In [1]: import numpy as np

In [2]: np.set_printoptions(precision=3, suppress=True, linewidth=100, floatmode="fixed")

In [3]: E = np.load("m.npy")

In [4]: E
Out[4]: 
array([[ 0.125,  0.173, -0.157, -0.235],
       [ 0.173,  0.237, -0.216, -0.324],
       [-0.157, -0.216,  0.196,  0.294],
       [-0.235, -0.324,  0.294,  0.441]])

In [5]: x = np.array([2, 2, 3, 2])

In [6]: np.eye(4) - E
Out[6]: 
array([[ 0.875, -0.173,  0.157,  0.235],
       [-0.173,  0.763,  0.216,  0.324],
       [ 0.157,  0.216,  0.804, -0.294],
       [ 0.235,  0.324, -0.294,  0.559]])

In [7]: (x - E @ x) @ (E @ x)
Out[7]: np.float64(0.0)

In [8]: np.linalg.eigvalsh(2 * E - np.eye(4))
Out[8]: array([-1.000, -1.000, -1.000,  1.000])

In [9]: E @ E @ x
Out[9]: array([-0.345, -0.475,  0.431,  0.647])

In [10]: E @ x
Out[10]: array([-0.345, -0.475,  0.431,  0.647])

In [11]: x = np.array([1, 1, 1, 1])

In [12]: a = np.maximum(E @ x, 0)

In [13]: E * (a > 1e-9)[:, None]
Out[13]: 
array([[ 0.000,  0.000, -0.000, -0.000],
       [ 0.000,  0.000, -0.000, -0.000],
       [-0.157, -0.216,  0.196,  0.294],
       [-0.235, -0.324,  0.294,  0.441]])

In [14]: E.T @ a
Out[14]: array([-0.060, -0.082,  0.075,  0.112])

In [15]: np.maximum(E @ (3 * x), 0)
Out[15]: array([0.000, 0.000, 0.353, 0.529])

In [16]: np.tanh(E @ x)
Out[16]: array([-0.094, -0.129,  0.117,  0.175])

In [17]: a
Out[17]: array([0.000, 0.000, 0.118, 0.176])

In [18]: rk = np.linalg.matrix_rank(E)

In [19]: rk
Out[19]: np.int64(1)

In [20]: ns = np.linalg.svd(E)[2][rk:].T

In [21]: [int(np.linalg.matrix_rank(np.delete(E, i, axis=0))) for i in range(4)]
Out[21]: [1, 1, 1, 1]

In [22]: ns.shape
Out[22]: (4, 3)

In [23]: np.allclose(E @ ns, 0)
Out[23]: True

In [24]: np.linalg.matrix_rank(E.T @ E), np.linalg.matrix_rank(E @ E.T)
Out[24]: (np.int64(1), np.int64(1))

In [25]: ns @ ns.T
Out[25]: 
array([[ 0.875, -0.173,  0.157,  0.235],
       [-0.173,  0.763,  0.216,  0.324],
       [ 0.157,  0.216,  0.804, -0.294],
       [ 0.235,  0.324, -0.294,  0.559]])

In [26]: hat = np.triu(np.array([[-2, 2, 2, 1], [0, 2, -1, -2], [1, 2, 1, 2], [-1, -1, 0, -2]]), 1) + np.eye(4)

In [27]: A2 = hat @ E @ np.linalg.inv(hat)

In [28]: hat @ E - E @ hat
Out[28]: 
array([[-0.204, -0.531,  0.176,  0.916],
       [ 0.627,  0.518, -0.892, -0.443],
       [-0.471, -0.333,  0.686,  0.216],
       [ 0.000,  0.471,  0.147, -1.000]])

In [29]: np.linalg.matrix_rank(A2)
Out[29]: np.int64(1)

In [30]: A2 = E / np.linalg.norm(E, axis=1, keepdims=True)

In [31]: C2 = A2 @ A2.T

In [32]: C2
Out[32]: 
array([[ 1.000,  1.000, -1.000, -1.000],
       [ 1.000,  1.000, -1.000, -1.000],
       [-1.000, -1.000,  1.000,  1.000],
       [-1.000, -1.000,  1.000,  1.000]])

In [33]: (np.abs(C2) > 0.9).astype(int)
Out[33]: 
array([[1, 1, 1, 1],
       [1, 1, 1, 1],
       [1, 1, 1, 1],
       [1, 1, 1, 1]])

In [34]: feats = np.load("mat.npy")

In [35]: feats
Out[35]: 
array([[-3.000,  1.000,  0.000,  0.000,  0.000,  0.000,  0.000,  0.000,  0.000,  0.000,  0.000,
         0.000],
       [ 0.000, -3.000,  1.000,  0.000,  0.000,  0.000,  0.000,  0.000,  0.000,  0.000,  0.000,
         0.000],
       [ 0.000,  0.000, -3.000,  1.000,  0.000,  0.000,  0.000,  0.000,  0.000,  0.000,  0.000,
         0.000],
       [ 0.000,  0.000,  0.000, -3.000,  1.000,  0.000,  0.000,  0.000,  0.000,  0.000,  0.000,
         0.000],
       [ 0.000,  0.000,  0.000,  0.000, -3.000,  1.000,  0.000,  0.000,  0.000,  0.000,  0.000,
         0.000],
       [ 0.000,  0.000,  0.000,  0.000,  0.000, -3.000,  1.000,  0.000,  0.000,  0.000,  0.000,
         0.000],
       [ 0.000,  0.000,  0.000,  0.000,  0.000,  0.000, -3.000,  1.000,  0.000,  0.000,  0.000,
         0.000],
       [ 0.000,  0.000,  0.000,  0.000,  0.000,  0.000,  0.000, -3.000,  1.000,  0.000,  0.000,
         0.000],
       [ 0.000,  0.000,  0.000,  0.000,  0.000,  0.000,  0.000,  0.000, -3.000,  1.000,  0.000,
         0.000],
       [ 0.000,  0.000,  0.000,  0.000,  0.000,  0.000,  0.000,  0.000,  0.000, -3.000,  1.000,
         0.000],
       [ 0.000,  0.000,  0.000,  0.000,  0.000,  0.000,  0.000,  0.000,  0.000,  0.000, -3.000,
         1.000],
       [ 0.000,  0.000,  0.000,  0.000,  0.000,  0.000,  0.000,  0.000,  0.000,  0.000,  0.000,
        -3.000]])

In [36]: u = np.array([0, 3])

In [37]: np.convolve(feats[1], u)
Out[37]: 
array([ 0.000,  0.000, -9.000,  3.000,  0.000,  0.000,  0.000,  0.000,  0.000,  0.000,  0.000,
        0.000,  0.000])

In [38]: np.cross(feats[1, :3], feats[4, :3])
Out[38]: array([-0.000,  0.000,  0.000])
